>>> import numpy as np
>>> np.set_printoptions(precision=2, suppress=True, linewidth=140, legacy="1.25")
>>> F = np.load("sample2.npy")
>>> print(F)
[[ 3  7  7  3  7  7]
 [ 6  2  9  6  2  9]
 [ 4  7  6  4  7  6]
 [ 0  0  0  9 21 21]
 [ 0  0  0 18  6 27]
 [ 0  0  0 12 21 18]]
>>> U, sv, Vt = np.linalg.svd(F, full_matrices=False)
>>> print(np.round(U.T @ F @ Vt.T, 2) + 0)
[[55.35  0.    0.    0.    0.    0.  ]
 [ 0.   16.43  0.    0.    0.    0.  ]
 [ 0.    0.   15.88  0.    0.    0.  ]
 [ 0.    0.    0.    4.71  0.    0.  ]
 [ 0.    0.    0.    0.    3.11  0.  ]
 [ 0.    0.    0.    0.    0.    0.92]]
>>> print(sv)
[55.35 16.43 15.88  4.71  3.11  0.92]
>>> print(np.round(U.T @ U, 2) + 0)
[[1. 0. 0. 0. 0. 0.]
 [0. 1. 0. 0. 0. 0.]
 [0. 0. 1. 0. 0. 0.]
 [0. 0. 0. 1. 0. 0.]
 [0. 0. 0. 0. 1. 0.]
 [0. 0. 0. 0. 0. 1.]]
>>> print(np.abs(Vt[0]))
[0.05 0.06 0.08 0.43 0.52 0.73]
>>> print(np.cumsum(sv ** 2) / np.sum(sv ** 2))
[0.85 0.92 0.99 1.   1.   1.  ]
>>> vec = np.array([1, 3, 2, 1, 1, 2])
>>> print((F @ vec).argmax())
4
>>> print(F @ (2 * vec))
[124 112 120 144 156 138]
>>> print(np.sign((F @ vec).round(6)))
[1 1 1 1 1 1]
>>> print(F @ np.ones(6))
[34. 34. 34. 51. 51. 51.]
>>> print(np.round(np.linalg.det(F), 2))
195075.0
>>> assert F == F.T
Traceback (most recent call last):
  File "<python-input-16>", line 1, in <module>
    assert F == F.T
           ^^^^^^^^
ValueError: The truth value of an array with more than one element is ambiguous. Use a.any() or a.all()
>>> M2 = np.array([[1, 1], [1, -1]])
>>> rng = np.random.default_rng(971)
>>> A = np.kron(M2, np.kron(M2, M2))[rng.permutation(8)][:6]
>>> print(A)
[[ 1 -1  1 -1 -1  1 -1  1]
 [ 1  1 -1 -1  1  1 -1 -1]
 [ 1  1  1  1  1  1  1  1]
 [ 1  1 -1 -1 -1 -1  1  1]
 [ 1 -1 -1  1 -1  1  1 -1]
 [ 1 -1  1 -1  1 -1  1 -1]]
>>> M2 = A[0, 0] * A[1:] - np.outer(A[1:, 0], A[0])
>>> print(M2)
[[ 0  2 -2  0  2  0  0 -2]
 [ 0  2  0  2  2  0  2  0]
 [ 0  2 -2  0  0 -2  2  0]
 [ 0  0 -2  2  0  0  2 -2]
 [ 0  0  0  0  2 -2  2 -2]]
>>> print(np.flatnonzero(~M2.round(6).any(axis=1)))
[]
>>> print(np.linalg.matrix_rank(M2), np.linalg.matrix_rank(A))
5 6
>>> print(A[:, 0] / A[0, 0])
[1. 1. 1. 1. 1. 1.]
